% python3 -q
>>> import numpy as np
>>> np.set_printoptions(suppress=True, linewidth=160)
>>> K = np.tanh(np.array([[-1.3, -1.4, -0.5, 0.0],
...     [0.7, 1.2, 0.1, -0.5],
...     [-0.7, 0.4, -0.6, -0.1],
...     [0.8, 1.5, 0.3, 0.3],
...     [0.4, -0.9, -1.5, -0.8],
...     [1.0, 0.3, 1.8, 1.4],
...     [1.1, 1.8, -1.3, -1.1],
...     [0.9, 0.5, 1.1, 0.6],
...     [-0.5, -1.3, -2.5, 1.0],
...     [0.3, 0.0, -2.9, 0.1],
...     [1.1, -0.5, 0.4, -0.5],
...     [2.4, -0.1, 0.6, 0.5],
...     [1.1, -0.4, 1.4, -1.6],
...     [-1.3, -0.1, -0.7, 0.7],
...     [-0.5, 0.0, -0.8, 1.2],
...     [0.6, 0.7, -0.7, -0.6],
...     [-0.5, 0.7, 1.8, -1.5],
...     [0.2, -0.3, 1.9, 0.5]]) @ np.array([[-2.0, 1.1, -0.1, -0.7, 0.4],
...     [-0.3, 0.0, -1.8, 0.9, 0.6],
...     [0.1, -0.3, 2.6, -0.9, 0.8],
...     [-0.9, -0.2, -1.6, 0.6, 0.3]]))
>>> print(K.round(2) + 0)
[[ 0.99 -0.86  0.87  0.1  -0.94]
 [-0.86  0.69 -0.82  0.2   0.73]
 [ 0.86 -0.52 -0.97  0.87 -0.5 ]
 [-0.98  0.62 -0.99  0.6   0.91]
 [ 0.04  0.78 -0.78 -0.22 -0.95]
 [-1.    0.27  0.95 -0.84  0.98]
 [-0.95  0.95 -1.    0.88  0.15]
 [-0.98  0.49  0.72 -0.67  0.94]
 [ 0.24  0.   -1.    0.97 -0.99]
 [-0.75  0.83 -1.    0.99 -0.97]
 [-0.92  0.83  0.99 -0.95  0.3 ]
 [-1.    0.98  0.6  -0.96  0.91]
 [-0.46  0.8   1.   -1.    0.69]
 [ 0.96 -0.88 -0.99  0.95 -0.73]
 [-0.16 -0.5  -1.    0.95 -0.45]
 [-0.74  0.76 -0.97  0.45 -0.08]
 [ 0.98 -0.66  1.   -0.91  0.84]
 [-0.52 -0.42  1.   -0.95  0.92]]
>>> X = np.load("w.npy")
>>> print(X)
[[ 4 -2  0  0]
 [ 6  0  0  0]
 [ 0  0  4 -2]
 [ 0  0  6  0]]
>>> vec = np.array([2, 0, 1, 1])
>>> y = X @ vec
>>> print(y)
[ 8 12  2  6]
>>> print(np.round(np.linalg.solve(X, y), 2) + 0)
[2. 0. 1. 1.]
>>> print(np.round(np.linalg.solve(X, -3 * y), 2) + 0)
[-6.  0. -3. -3.]
>>> print(np.round(np.linalg.solve(X, y + X[:, 0]), 2) + 0)
[3. 0. 1. 1.]
>>> f = np.array([2, 3, 1, 3])
>>> A2 = X + np.outer(f, np.eye(4)[1])
>>> print(A2)
[[ 4.  0.  0.  0.]
 [ 6.  3.  0.  0.]
 [ 0.  1.  4. -2.]
 [ 0.  3.  6.  0.]]
>>> print(np.linalg.matrix_rank(np.linalg.inv(A2) - np.linalg.inv(X), tol=1e-8))
1
>>> print(np.linalg.matrix_rank(A2 - X))
1
>>> J = np.load("layer18.npy")
>>> print(J)
[[ 5.05 -9.   -1.  ]
 [ 7.    3.05 -7.  ]
 [ 5.   -9.   -0.95]]
>>> rng = np.random.default_rng(73551)
>>> A2 = J + rng.integers(-2, 3, (3, 2)) @ rng.integers(-2, 3, (2, 3))
>>> print(A2.round(2))
[[  1.05 -11.     3.  ]
 [  6.     1.05  -5.  ]
 [  4.   -11.     1.05]]
>>> print(A2 - J)
[[-4. -2.  4.]
 [-1. -2.  2.]
 [-1. -2.  2.]]
>>> print(np.abs(A2 - J).sum(axis=1))
[10.  5.  5.]
>>> Q, R = np.linalg.qr(A2)
>>> print(np.round(Q @ R, 2))
[[  1.05 -11.     3.  ]
 [  6.     1.05  -5.  ]
 [  4.   -11.     1.05]]
>>> print(np.round(np.abs(np.diag(R)), 2))
[ 7.29 14.05  0.22]
>>> print(np.allclose(R.T @ R, A2.T @ A2))
True
>>> print(round(float(abs(R[0, 0])), 2), round(float(np.linalg.norm(A2[:, 0])), 2))
7.29 7.29
>>> print(round(np.trace(Q @ Q.T), 2))
3.0
>>> print(Q.round(2))
[[-0.14  0.71 -0.69]
 [-0.82 -0.47 -0.32]
 [-0.55  0.52  0.66]]
>>> f, r1 = J[2], J[1]
>>> print(round(float(f @ f), 2))
106.9
>>> p = (f @ r1) / (f @ f) * f
>>> print(np.round(r1 - p, 2))
[ 6.34  4.25 -6.87]
>>> print(round(float(np.linalg.norm(f + r1) ** 2 + np.linalg.norm(f - r1) ** 2), 2))
428.41
>>> print((r1 - p) @ f)
0.0
>>> left, sv, Vt = np.linalg.svd(J)
>>> print(sv.round(2) + 0)
[14.77 10.17  0.  ]
>>> A2 = left[:, :2] @ np.diag(sv[:2]) @ Vt[:2]
>>> print(round(float(np.abs(J - A2).max()), 2))
0.0
>>> print(np.linalg.matrix_rank(A2))
2
>>> m1 = np.load("test17.npy")
>>> print(m1)
[[3. 1. 1.]
 [1. 3. 1.]
 [1. 1. 3.]]
>>> f, r1 = m1[1], m1[2]
>>> print(f @ r1)
7.0
>>> print(f @ f)
11.0
>>> p = (f @ r1) / (f @ f) * f
>>> print(round(np.linalg.norm(f + r1) ** 2 + np.linalg.norm(f - r1) ** 2, 2))
44.0
>>> print(p.round(2))
[0.64 1.91 0.64]
>>> print(np.outer(f, r1))
[[1. 1. 3.]
 [3. 3. 9.]
 [1. 1. 3.]]
>>> print(np.round(r1 - p, 2))
[ 0.36 -0.91  2.36]
>>> print(round(float(np.linalg.norm(m1, "nuc")), 2))
9.0
>>> print(np.round(np.linalg.norm(m1, axis=0), 2))
[3.32 3.32 3.32]
>>> print(np.round(np.linalg.norm(m1[0], 1), 2), np.round(np.linalg.norm(m1[0], np.inf), 2))
5.0 3.0
>>> print(np.linalg.norm(m1, axis=1).argmax())
0
>>> print(np.round(np.linalg.norm(m1) ** 2 / np.linalg.norm(m1, 2) ** 2, 2))
1.32
>>> vec = np.array([-2, -2, -1])
>>> y = m1 @ vec
>>> coef, lr = np.zeros(3), 1 / np.linalg.norm(m1, 2) ** 2
>>> for i in range(40):
...     coef -= lr * m1.T @ (m1 @ coef - y)
...     if i % 10 == 0: print(i, round(np.linalg.norm(m1 @ coef - y), 2))
... 
0 1.37
10 0.24
20 0.04
30 0.01
>>> print(coef.round(2))
[-2. -2. -1.]
>>> print(m1 @ np.ones(3))
[5. 5. 5.]
>>> print(np.allclose(m1 @ m1.T, m1.T @ m1))
True
>>> low = np.linalg.cholesky(m1)
>>> print(np.round(np.diag(low) ** 2, 2))
[3.   2.67 2.5 ]
>>> print(low.round(2))
[[1.73 0.   0.  ]
 [0.58 1.63 0.  ]
 [0.58 0.41 1.58]]
>>> print(round(float(np.prod(np.diag(low)) ** 2), 2), np.round(np.linalg.det(m1), 2))
20.0 20.0
>>> E = np.load("case3.npy")
>>> print(E)
[[ 0.3  -0.3  -1.   -2.89]
 [-1.   -0.2   0.8   2.37]
 [-0.9  -0.9  -0.2  -0.69]
 [-0.1  -0.4  -1.6  -4.83]
 [ 0.1   0.3   0.2   0.68]
 [ 0.6  -0.9   0.7   2.18]
 [-1.4   0.1  -0.1  -0.33]
 [-1.3  -1.4   0.5   1.69]
 [-1.4   0.2   0.1   0.25]
 [-1.6  -0.3   0.1   0.27]
 [ 0.5  -2.2  -0.2  -0.57]
 [ 0.   -1.6   2.4   7.15]
 [ 1.1   0.6   2.2   6.64]
 [-1.4  -1.8   1.7   5.19]
 [-1.5   1.5  -0.6  -1.92]
 [ 0.2   0.2  -1.   -2.95]
 [ 0.2  -0.9   0.    0.01]
 [-1.1  -1.4  -2.1  -6.12]
 [ 0.   -1.    0.1   0.45]
 [ 0.5  -0.6  -0.4  -1.21]
 [ 1.    0.7   0.2   0.6 ]
 [ 0.    0.6   0.8   2.29]
 [-2.4   1.3   0.2   0.58]
 [ 1.    0.3   1.9   5.66]
 [-0.1   0.5   1.3   3.89]
 [ 1.2   0.5   0.2   0.58]
 [ 1.1  -0.4   0.4   1.18]]
>>> A2 = np.c_[E[:, :1] @ np.array([[1]]), np.array([3, 1, -3, -3, 0, -3, -1, -3, 1, -2, 2, 3, -1, 2, 1, 2, 3, -3, 0, -1, 2, 0, -3, -2, 2, 3, 1])]
>>> print(A2)
[[ 0.3  3. ]
 [-1.   1. ]
 [-0.9 -3. ]
 [-0.1 -3. ]
 [ 0.1  0. ]
 [ 0.6 -3. ]
 [-1.4 -1. ]
 [-1.3 -3. ]
 [-1.4  1. ]
 [-1.6 -2. ]
 [ 0.5  2. ]
 [ 0.   3. ]
 [ 1.1 -1. ]
 [-1.4  2. ]
 [-1.5  1. ]
 [ 0.2  2. ]
 [ 0.2  3. ]
 [-1.1 -3. ]
 [ 0.   0. ]
 [ 0.5 -1. ]
 [ 1.   2. ]
 [ 0.   0. ]
 [-2.4 -3. ]
 [ 1.  -2. ]
 [-0.1  2. ]
 [ 1.2  3. ]
 [ 1.1  1. ]]
>>> print(np.round(np.linalg.norm(np.linalg.qr(E)[0].T @ A2, axis=0) ** 2 / ((A2 ** 2).sum(axis=0) + 1e-12), 2))
[1.   0.14]
>>> print(np.linalg.matrix_rank(A2))
2
>>> print(np.linalg.matrix_rank(np.c_[E, A2]))
5
>>> print(np.round(np.linalg.lstsq(E, A2[:, 0])[0], 2) + 0)
[1. 0. 0. 0.]
